$ python3 -q
>>> import numpy as np
>>> import numpy.linalg as la
>>> np.set_printoptions(precision=1, suppress=True, linewidth=140, sign=" ")
>>> tidy = lambda a: np.round(a, 1) + 0
>>> Y = np.array([[-3, -3, -1, 2, 2, 1, 2, -1],
...     [3, -1, -2, 0, -3, -2, -1, -2],
...     [-3, -2, 0, -2, 1, -2, 3, -2],
...     [0, 1, -2, 0, 1, 2, 3, 3],
...     [-1, -1, -1, 0, -2, -1, 0, -2],
...     [2, 2, -1, 3, 1, 1, -3, 1],
...     [-1, -1, 2, -3, 1, 1, 0, 1],
...     [2, -1, -2, 1, -2, 2, -3, 0]])
>>> feats = Y - Y.T
>>> feats
array([[ 0, -6,  2,  2,  3, -1,  3, -3],
       [ 6,  0,  0, -1, -2, -4,  0, -1],
       [-2,  0,  0,  0,  2, -1,  1,  0],
       [-2,  1,  0,  0,  1, -1,  6,  2],
       [-3,  2, -2, -1,  0, -2, -1,  0],
       [ 1,  4,  1,  1,  2,  0, -4, -1],
       [-3,  0, -1, -6,  1,  4,  0,  4],
       [ 3,  1,  0, -2,  0,  1, -4,  0]])
>>> # skew, so no eigenvalue has a real part
>>> x0 = np.array([3, 0, 1, 3, 3, -2, -1, 2])
>>> target = feats @ x0
>>> target
array([ 10,  15,   1,  -3,  -9,  15, -25,   5])
>>> tidy(la.solve(feats, 5 * target))
array([ 15.,   0.,   5.,  15.,  15., -10.,  -5.,  10.])
>>> Q, r_ = la.qr(feats)
>>> tidy(Q @ r_)
array([[ 0., -6.,  2.,  2.,  3., -1.,  3., -3.],
       [ 6.,  0.,  0., -1., -2., -4.,  0., -1.],
       [-2.,  0.,  0.,  0.,  2., -1.,  1.,  0.],
       [-2.,  1.,  0.,  0.,  1., -1.,  6.,  2.],
       [-3.,  2., -2., -1.,  0., -2., -1.,  0.],
       [ 1.,  4.,  1.,  1.,  2.,  0., -4., -1.],
       [-3.,  0., -1., -6.,  1.,  4.,  0.,  4.],
       [ 3.,  1.,  0., -2.,  0.,  1., -4.,  0.]])
>>> tidy(abs(r_[0, 0])), tidy(la.norm(feats[:, 0]))
(np.float64(8.5), np.float64(8.5))
>>> np.allclose(r_.T @ r_, feats.T @ feats)
True
>>> tidy(Q)
array([[ 0. ,  0.8, -0.3, -0.1, -0.4,  0. ,  0. , -0.3],
       [-0.7,  0. ,  0.3, -0.1, -0.2,  0.6, -0.2,  0. ],
       [ 0.2,  0. , -0.1,  0. , -0.5,  0.1,  0. ,  0.8],
       [ 0.2, -0.1, -0.2,  0. ,  0. ,  0.6,  0.7, -0.2],
       [ 0.4, -0.3,  0.5,  0.3, -0.6,  0. , -0.1, -0.4],
       [-0.1, -0.5, -0.7, -0.2, -0.3,  0. , -0.3, -0.2],
       [ 0.4,  0. ,  0.2, -0.9,  0.1,  0.1, -0.2, -0.1],
       [-0.4, -0.1,  0.1, -0.3, -0.3, -0.5,  0.6,  0. ]])
>>> tidy(np.abs(np.diag(r_)))
array([ 8.5,  7.6,  2.5,  5.4,  2.3,  3.1,  3. ,  0.4])
